$ ipython --no-banner

In [1]: import numpy as np

In [2]: from numpy import linalg as LA

In [3]: np.set_printoptions(precision=1, suppress=True, linewidth=100)

In [4]: def tidy(a):
   ...:     return np.round(a, 1) + 0
   ...: 

In [5]: X = np.array([[-0.5, 1.3, 0.7, -1.3, -1.9, -0.5, -0.2, 1.8, 1.3, -0.1, -1.8, -0.6, -0.2, 0.2],
   ...:     [-2.4, 0.1, -0.3, 0.7, 0.7, -0.7, -1.0, -0.3, -1.2, -0.5, -1.0, 1.6, 1.5, -0.2],
   ...:     [1.8, -1.0, -0.3, -1.6, 0.6, 0.0, -0.3, 0.7, -0.6, -0.8, 0.7, -0.7, 0.8, 0.8],
   ...:     [-2.5, 0.1, -1.6, -1.3, -0.2, -0.3, 0.6, -1.4, 0.2, -0.7, 1.3, -0.5, 0.3, 1.0],
   ...:     [0.5, 0.2, -0.3, -1.0, 2.2, 0.8, -1.7, 0.2, -2.5, 0.9, 0.9, -0.5, 0.3, 0.3],
   ...:     [-1.1, -1.0, -0.3, -0.2, 0.4, 0.3, -0.3, -0.7, 0.5, -1.2, -1.5, -0.3, 0.6, -0.7],
   ...:     [-1.3, -0.8, -0.4, -1.9, -0.4, -0.9, 0.9, -1.7, -0.8, 1.4, 0.4, -0.7, 2.0, 0.7]])

In [6]: X[:, 1] *= 20

In [7]: print(X)
[[ -0.5  26.    0.7  -1.3  -1.9  -0.5  -0.2   1.8   1.3  -0.1  -1.8  -0.6  -0.2   0.2]
 [ -2.4   2.   -0.3   0.7   0.7  -0.7  -1.   -0.3  -1.2  -0.5  -1.    1.6   1.5  -0.2]
 [  1.8 -20.   -0.3  -1.6   0.6   0.   -0.3   0.7  -0.6  -0.8   0.7  -0.7   0.8   0.8]
 [ -2.5   2.   -1.6  -1.3  -0.2  -0.3   0.6  -1.4   0.2  -0.7   1.3  -0.5   0.3   1. ]
 [  0.5   4.   -0.3  -1.    2.2   0.8  -1.7   0.2  -2.5   0.9   0.9  -0.5   0.3   0.3]
 [ -1.1 -20.   -0.3  -0.2   0.4   0.3  -0.3  -0.7   0.5  -1.2  -1.5  -0.3   0.6  -0.7]
 [ -1.3 -16.   -0.4  -1.9  -0.4  -0.9   0.9  -1.7  -0.8   1.4   0.4  -0.7   2.    0.7]]

In [8]: theta = np.radians(120)

In [9]: R = np.eye(14)

In [10]: R[6, 6] = R[8, 8] = np.cos(theta)

In [11]: R[6, 8], R[8, 6] = -np.sin(theta), np.sin(theta)

In [12]: out = X @ R.T

In [13]: print(tidy(out))
[[ -0.5  26.    0.7  -1.3  -1.9  -0.5  -1.    1.8  -0.8  -0.1  -1.8  -0.6  -0.2   0.2]
 [ -2.4   2.   -0.3   0.7   0.7  -0.7   1.5  -0.3  -0.3  -0.5  -1.    1.6   1.5  -0.2]
 [  1.8 -20.   -0.3  -1.6   0.6   0.    0.7   0.7   0.   -0.8   0.7  -0.7   0.8   0.8]
 [ -2.5   2.   -1.6  -1.3  -0.2  -0.3  -0.5  -1.4   0.4  -0.7   1.3  -0.5   0.3   1. ]
 [  0.5   4.   -0.3  -1.    2.2   0.8   3.    0.2  -0.2   0.9   0.9  -0.5   0.3   0.3]
 [ -1.1 -20.   -0.3  -0.2   0.4   0.3  -0.3  -0.7  -0.5  -1.2  -1.5  -0.3   0.6  -0.7]
 [ -1.3 -16.   -0.4  -1.9  -0.4  -0.9   0.2  -1.7   1.2   1.4   0.4  -0.7   2.    0.7]]

In [14]: print(tidy(LA.det(R)), np.trace(R))
1.0 11.0

In [15]: print(tidy(LA.svd(X, compute_uv=False)), tidy(LA.svd(out, compute_uv=False)))
[42.   5.4  4.9  4.2  3.3  2.5  1.7] [42.   5.4  4.9  4.2  3.3  2.5  1.7]
